$ ipython --no-banner

In [1]: import numpy as np

In [2]: import numpy.linalg as la

In [3]: np.set_printoptions(precision=2, suppress=True, linewidth=120, legacy="1.25")

In [4]: def rnd(a):
   ...:     return np.round(a, 2) + 0
   ...: 

In [5]: M = np.load("a.npy")

In [6]: M
Out[6]: 
array([[1.  , 0.5 , 0.25, 0.12, 0.06, 0.03, 0.02, 0.01],
       [0.5 , 1.  , 0.5 , 0.25, 0.12, 0.06, 0.03, 0.02],
       [0.25, 0.5 , 1.  , 0.5 , 0.25, 0.12, 0.06, 0.03],
       [0.12, 0.25, 0.5 , 1.  , 0.5 , 0.25, 0.12, 0.06],
       [0.06, 0.12, 0.25, 0.5 , 1.  , 0.5 , 0.25, 0.12],
       [0.03, 0.06, 0.12, 0.25, 0.5 , 1.  , 0.5 , 0.25],
       [0.02, 0.03, 0.06, 0.12, 0.25, 0.5 , 1.  , 0.5 ],
       [0.01, 0.02, 0.03, 0.06, 0.12, 0.25, 0.5 , 1.  ]])

In [7]: rng = np.random.default_rng(292)

In [8]: labels = rng.permutation(8)

In [9]: other = M[:, labels] * rng.choice([-1, 1], 8)

In [10]: other
Out[10]: 
array([[ 0.03,  0.01, -0.02, -0.12, -0.5 , -0.25,  1.  , -0.06],
       [ 0.06,  0.02, -0.03, -0.25, -1.  , -0.5 ,  0.5 , -0.12],
       [ 0.12,  0.03, -0.06, -0.5 , -0.5 , -1.  ,  0.25, -0.25],
       [ 0.25,  0.06, -0.12, -1.  , -0.25, -0.5 ,  0.12, -0.5 ],
       [ 0.5 ,  0.12, -0.25, -0.5 , -0.12, -0.25,  0.06, -1.  ],
       [ 1.  ,  0.25, -0.5 , -0.25, -0.06, -0.12,  0.03, -0.5 ],
       [ 0.5 ,  0.5 , -1.  , -0.12, -0.03, -0.06,  0.02, -0.25],
       [ 0.25,  1.  , -0.5 , -0.06, -0.02, -0.03,  0.01, -0.12]])

In [11]: left, _, vt = la.svd(M.T @ other)

In [12]: labels
Out[12]: array([5, 7, 6, 3, 1, 2, 0, 4])

In [13]: rnd(left @ vt)
Out[13]: 
array([[ 0.,  0.,  0.,  0.,  0.,  0.,  1.,  0.],
       [ 0.,  0.,  0.,  0., -1.,  0.,  0.,  0.],
       [ 0.,  0.,  0.,  0.,  0., -1.,  0.,  0.],
       [ 0.,  0.,  0., -1.,  0.,  0.,  0.,  0.],
       [ 0.,  0.,  0.,  0.,  0.,  0.,  0., -1.],
       [ 1.,  0.,  0.,  0.,  0.,  0.,  0.,  0.],
       [ 0.,  0., -1.,  0.,  0.,  0.,  0.,  0.],
       [ 0.,  1.,  0.,  0.,  0.,  0.,  0.,  0.]])
